In [1]: import numpy as np

In [2]: import numpy.linalg as la

In [3]: np.set_printoptions(precision=2, suppress=True, linewidth=160, sign=" ")

In [4]: feats = np.maximum(np.array([[0, -1, 1],
   ...:     [0, -1, 0],
   ...:     [0, -1, 2],
   ...:     [-1, 1, -2],
   ...:     [1, 0, 1],
   ...:     [-1, 1, 0],
   ...:     [0, -2, 0],
   ...:     [1, -2, 2],
   ...:     [0, -1, 0],
   ...:     [1, -1, 2],
   ...:     [-2, 1, 2],
   ...:     [-1, 0, 0],
   ...:     [-1, 1, 0],
   ...:     [-1, 2, -1],
   ...:     [1, 1, -2],
   ...:     [0, 0, 1],
   ...:     [0, -1, -2],
   ...:     [1, 0, 2],
   ...:     [-2, -2, -2]]) @ np.array([[5, 3, 4, 3], [5, 5, 2, 3], [3, 3, 4, 2]]) + np.array([1, 0, 1, 1]), 0)

In [5]: print(feats)
[[  0   0   3   0]
 [  0   0   0   0]
 [  2   1   7   2]
 [  0   0   0   0]
 [  9   6   9   6]
 [  1   2   0   1]
 [  0   0   0   0]
 [  2   0   9   2]
 [  0   0   0   0]
 [  7   4  11   5]
 [  2   5   3   2]
 [  0   0   0   0]
 [  1   2   0   1]
 [  3   4   0   2]
 [  5   2   0   3]
 [  4   3   5   3]
 [  0   0   0   0]
 [ 12   9  13   8]
 [  0   0   0   0]]

In [6]: vec = np.array([2, 1, 0, 2])

In [7]: rhs = feats @ vec

In [8]: b, lr = np.zeros(4), 1 / la.norm(feats, 2) ** 2

In [9]: for i in range(8):
   ...:     b -= lr * feats.T @ (feats @ b - rhs)
   ...:     if i % 2 == 0: print(i, round(la.norm(feats @ b - rhs), 2))
   ...: 
0 15.1
2 12.93
4 11.1
6 9.55

In [10]: print(np.round(la.cond(feats), 2))
54.43

In [11]: print(b)
[ 1.52  1.2   0.84  0.99]

In [12]: d = la.norm(feats[:, None] - feats[None], axis=-1)

In [13]: print((d + 1e9 * np.eye(19)).round(6).argmin(axis=1))
[  1   3   7   1   9  12   1   2   1   4  13   1   5   5  13   2   1   4   1]

In [14]: print(la.matrix_rank(d ** 2))
6

In [15]: print(la.norm(feats - feats.mean(axis=0), axis=1))
[  3.71   4.87   4.01   4.87  10.46   3.61   4.87   6.2    4.87   9.77   3.05   4.87   3.61   3.77   4.18   2.81   4.87  16.54   4.87]

In [16]: print(np.unravel_index(d.round(6).argmax(), d.shape))
(np.int64(1), np.int64(17))

In [17]: print(d.shape)
(19, 19)

In [18]: print(d.mean(axis=1).argmax())
17

In [19]: print(d[11].round(6).argsort(kind="stable")[:4])
[ 1  3  6  8]

In [20]: print(d[:5, :5])
[[  0.     3.     5.     3.    13.75]
 [  3.     0.     7.62   0.    15.3 ]
 [  5.     7.62   0.     7.62   9.7 ]
 [  3.     0.     7.62   0.    15.3 ]
 [ 13.75  15.3    9.7   15.3    0.  ]]

In [21]: vec = np.array([8, 8, 4, -9])

In [22]: rhs = feats @ vec

In [23]: print(la.solve(feats.T @ feats, feats.T @ rhs))
[ 8.  8.  4. -9.]

In [24]: print(rhs)
[  12    0   34    0  102   15    0   34    0   87   50    0   15   38   29   49    0  148    0]

In [25]: rng = np.random.default_rng(26241)

In [26]: rhs = rhs + 0.02 * rng.normal(size=19)

In [27]: print(rhs.round(2) + 0)
[ 12.01   0.02  33.98   0.01 101.99  15.02   0.03  34.     0.    87.01  50.     0.    14.98  37.99  29.01  49.     0.04 148.02  -0.03]

In [28]: b, *_ = la.lstsq(feats, rhs)

In [29]: print(b.round())
[ 8.  8.  4. -9.]

In [30]: print(np.round(la.norm(rhs - feats @ b), 2))
0.07

In [31]: z = feats[:, 3] > np.median(feats[:, 3])

In [32]: u = feats[z].mean(axis=0) - feats[~z].mean(axis=0)

In [33]: print(((feats - feats.mean(axis=0)) @ u > 0).astype(int))
[ 0  0  1  0  1  0  0  1  0  1  1  0  0  0  0  1  0  1  0]

In [34]: print(round(float((((feats - feats.mean(axis=0)) @ u > 0) == z).mean()), 2))
0.89

In [35]: print(np.argsort(-np.abs(u).round(6), kind="stable"))
[ 2  0  3  1]

In [36]: print(u)
[ 4.91  3.38  6.03  3.47]

In [37]: W2 = feats[[3, 9]].astype(float)

In [38]: for _ in range(7):
    ...:     z = la.norm(feats[:, None] - W2, axis=-1).argmin(axis=1)
    ...:     W2 = np.array([feats[z == j].mean(axis=0) for j in range(2)])
    ...: 

In [39]: print(z)
[ 0  0  0  0  1  0  0  1  0  1  0  0  0  0  0  1  0  1  0]

In [40]: print(W2[1] - W2[0])
[ 5.8   3.26  8.47  4.01]

In [41]: print(np.bincount(z))
[ 14   5]

In [42]: M = np.load("out18.npy")

In [43]: print(M)
[[  5.01   2.9   -1.6   -0.69]
 [ -3.87   1.8    3.11  -0.46]
 [  5.89   3.    -2.18  -0.89]
 [  9.2    4.09  -3.2   -0.48]
 [  7.19   4.51  -1.93  -0.72]
 [  9.19   4.08  -3.21  -0.51]
 [-11.89  -4.41   5.03   1.1 ]
 [  7.82  -1.01  -5.12   0.19]
 [ -5.08  -1.31   2.19   0.02]
 [ -6.9   -1.47   3.43   0.42]
 [ -2.99  -3.27   0.28   0.87]
 [ 13.81   5.6   -5.71  -1.58]
 [  5.75   0.99  -3.16  -0.7 ]
 [  6.93  -1.1   -4.51   0.41]
 [  1.8    2.8   -0.09  -1.2 ]
 [  6.28   4.4   -1.32  -0.49]]

In [44]: z = M[:, 3] > np.median(M[:, 3])

In [45]: u = M[z].mean(axis=0) - M[~z].mean(axis=0)

In [46]: print(((M - M.mean(axis=0)) @ u > 0).astype(int))
[ 0  1  0  0  0  0  1  0  1  1  1  0  0  0  1  0]

In [47]: print(z.astype(int))
[ 0  1  0  1  0  0  1  1  1  1  1  0  0  1  0  0]

In [48]: print(u)
[-7.71 -4.37  2.55  1.11]

In [49]: u, v = M[10], M[1]

In [50]: print(round(u @ u, 2))
20.47

In [51]: print(np.round(u @ v, 2))
6.16

In [52]: pr = (u @ v) / (u @ u) * u

In [53]: print(pr)
[-0.9  -0.98  0.08  0.26]

In [54]: print(v - pr)
[-2.97  2.78  3.03 -0.72]

In [55]: print(round((v - pr) @ u, 2))
-0.0

In [56]: print(la.matrix_rank(np.outer(u, v)))
1

In [57]: out = M / la.norm(M, axis=1, keepdims=True)

In [58]: G = out @ out.T

In [59]: print(np.argwhere(np.triu(np.abs(G) > 0.95, 1)))
[[  0   2]
 [  0   3]
 [  0   4]
 [  0   5]
 [  0   6]
 [  0   8]
 [  0  11]
 [  0  15]
 [  1   7]
 [  1  13]
 [  2   3]
 [  2   4]
 [  2   5]
 [  2   6]
 [  2   8]
 [  2   9]
 [  2  11]
 [  2  15]
 [  3   4]
 [  3   5]
 [  3   6]
 [  3   8]
 [  3   9]
 [  3  11]
 [  3  12]
 [  3  15]
 [  4   5]
 [  4   6]
 [  4  11]
 [  4  15]
 [  5   6]
 [  5   8]
 [  5   9]
 [  5  11]
 [  5  12]
 [  5  15]
 [  6   8]
 [  6   9]
 [  6  11]
 [  6  12]
 [  7  12]
 [  7  13]
 [  8   9]
 [  8  11]
 [  8  12]
 [  9  11]
 [  9  12]
 [ 10  14]
 [ 10  15]
 [ 11  12]
 [ 11  15]]

In [60]: print((G - 2 * np.eye(16)).round(6).argmax(axis=1))
[  4   9   0   5   0   3   8  13   9   8   6   5  11   7  15   4]

In [61]: print(la.norm(out, axis=1))
[ 1.  1.  1.  1.  1.  1.  1.  1.  1.  1.  1.  1.  1.  1.  1.  1.]

In [62]: E = np.load("layer7.npy")

In [63]: print(E)
[[ 0  0  0  0]
 [ 2  0  1  0]
 [-1  2 -2 -3]
 [ 0 -2  0  0]
 [ 3  3  0  0]]

In [64]: vec = np.array([-1, 9, 3, 5])

In [65]: rhs = E @ vec

In [66]: print(rhs)
[  0   1  -2 -18  24]

In [67]: rhs = rhs + 0.05 * rng.normal(size=5)

In [68]: print(rhs)
[  0.02   0.94  -2.03 -17.87  24.03]

In [69]: b, *_ = la.lstsq(E, rhs)

In [70]: print(b.round())
[-1.  9.  3.  5.]

In [71]: print(np.round(E.T @ (rhs - E @ b), 2) + 0)
[ 0.  0.  0.  0.]
